>>> import numpy as np
>>> np.set_printoptions(suppress=True, linewidth=200)
>>> rng = np.random.default_rng(883956)
>>> J = np.triu(rng.random((4, 4)) < 0.6, 1).astype(int)
>>> J = J + J.T
>>> J
array([[0, 1, 1, 0],
       [1, 0, 1, 1],
       [1, 1, 0, 0],
       [0, 1, 0, 0]])
>>> vals, evecs = np.linalg.eig(J)
>>> np.round(J @ evecs[:, 0] - vals[0] * evecs[:, 0], 2) + 0
array([0., 0., 0., 0.])
>>> vals.round(2)
array([ 2.17,  0.31, -1.  , -1.48])
>>> round(np.abs(np.linalg.eigvals(J)).max(), 2)
np.float64(2.17)
>>> np.allclose(J, J.T)
True
>>> np.trace(J)
np.int64(0)
>>> assert J == J.T
Traceback (most recent call last):
  File "<python-input-12>", line 1, in <module>
    assert J == J.T
           ^^^^^^^^
ValueError: The truth value of an array with more than one element is ambiguous. Use a.any() or a.all()
>>> round(float(np.linalg.det(J)), 2)
1.0
>>> np.allclose(J @ J.T, J.T @ J)
True
>>> (J - J.T) / 2
array([[0., 0., 0., 0.],
       [0., 0., 0., 0.],
       [0., 0., 0., 0.],
       [0., 0., 0., 0.]])
>>> J @ J
array([[2, 1, 1, 1],
       [1, 3, 1, 0],
       [1, 1, 2, 1],
       [1, 0, 1, 1]])
>>> np.linalg.matrix_power(J, 2)
array([[2, 1, 1, 1],
       [1, 3, 1, 0],
       [1, 1, 2, 1],
       [1, 0, 1, 1]])
>>> C = np.array([[9, 5, -6, 7, 1, 7], [2, -3, 0, -1, -8, -1], [6, 0, -5, 0, -7, 8]])
>>> mat = np.repeat(C, 45 // 3, axis=0)
>>> mat = mat + 0.05 * rng.normal(size=mat.shape)
>>> mat.round(2) + 0
array([[ 9.01,  5.02, -5.94,  6.93,  1.01,  7.05],
       [ 9.07,  5.08, -6.07,  7.04,  0.86,  7.03],
       [ 9.03,  4.9 , -6.  ,  7.04,  0.91,  6.97],
       [ 8.96,  5.07, -6.  ,  7.  ,  0.99,  6.92],
       [ 9.  ,  5.  , -6.01,  7.01,  0.97,  6.92],
       [ 8.91,  5.  , -5.99,  7.  ,  0.96,  6.98],
       [ 8.97,  4.97, -6.02,  7.03,  1.09,  7.05],
       [ 8.99,  5.  , -5.95,  6.98,  0.97,  7.07],
       [ 9.01,  4.92, -6.06,  7.03,  1.  ,  6.99],
       [ 8.93,  4.94, -6.06,  6.96,  0.98,  6.93],
       [ 9.01,  5.06, -5.92,  7.02,  1.01,  6.98],
       [ 8.99,  5.09, -5.99,  7.  ,  0.92,  6.92],
       [ 8.94,  4.97, -5.95,  7.02,  0.94,  6.99],
       [ 8.93,  4.97, -5.96,  6.98,  1.05,  6.95],
       [ 9.03,  5.07, -6.02,  6.97,  0.96,  6.92],
       [ 2.1 , -3.02,  0.04, -0.98, -8.12, -1.01],
       [ 2.  , -2.97,  0.05, -1.07, -8.03, -0.94],
       [ 1.97, -2.95,  0.07, -0.95, -7.99, -0.97],
       [ 2.06, -3.11,  0.02, -1.04, -7.94, -1.02],
       [ 1.98, -3.03, -0.02, -1.06, -7.97, -0.97],
       [ 2.01, -3.02, -0.02, -0.95, -8.06, -0.94],
       [ 1.97, -2.98, -0.05, -0.96, -8.05, -1.1 ],
       [ 2.02, -2.98, -0.03, -1.06, -7.97, -0.89],
       [ 2.05, -3.  ,  0.05, -1.08, -8.03, -0.94],
       [ 1.93, -3.02, -0.17, -0.9 , -7.98, -1.04],
       [ 2.06, -2.86,  0.04, -0.93, -8.03, -1.15],
       [ 2.07, -2.97,  0.08, -1.03, -7.97, -1.07],
       [ 2.03, -3.01,  0.  , -1.  , -8.02, -0.99],
       [ 2.  , -3.02,  0.02, -1.01, -8.07, -0.97],
       [ 2.07, -2.96,  0.08, -0.99, -7.96, -1.09],
       [ 6.02, -0.01, -4.98, -0.03, -6.96,  8.01],
       [ 6.03,  0.1 , -4.97,  0.02, -6.93,  8.  ],
       [ 5.99, -0.03, -5.05,  0.07, -7.1 ,  8.11],
       [ 6.06,  0.04, -5.05,  0.02, -7.15,  7.9 ],
       [ 5.97,  0.07, -5.06,  0.06, -6.96,  8.01],
       [ 5.94,  0.04, -5.03,  0.04, -6.97,  7.97],
       [ 6.06,  0.02, -5.02,  0.09, -7.04,  8.06],
       [ 6.05,  0.02, -4.97,  0.12, -7.06,  7.89],
       [ 6.01,  0.02, -5.03,  0.06, -6.98,  8.  ],
       [ 6.  , -0.03, -5.  ,  0.01, -7.04,  7.98],
       [ 5.99,  0.02, -5.02,  0.16, -6.94,  7.94],
       [ 6.05,  0.02, -4.97,  0.06, -7.  ,  8.03],
       [ 5.96,  0.04, -4.95, -0.03, -7.04,  8.05],
       [ 6.01, -0.05, -5.02,  0.01, -7.12,  7.96],
       [ 6.01,  0.07, -4.99,  0.11, -7.03,  8.04]])
>>> z = mat[:, 5] > np.median(mat[:, 5])
>>> f = mat[z].mean(axis=0) - mat[~z].mean(axis=0)
>>> ((mat - mat.mean(axis=0)) @ f > 0).astype(int)
array([1, 1, 1, 1, 1, 1, 1, 1, 1, 1, 1, 1, 1, 1, 1, 0, 0, 0, 0, 0, 0, 0, 0, 0, 0, 0, 0, 0, 0, 0, 1, 1, 1, 1, 1, 1, 1, 1, 1, 1, 1, 1, 1, 1, 1])
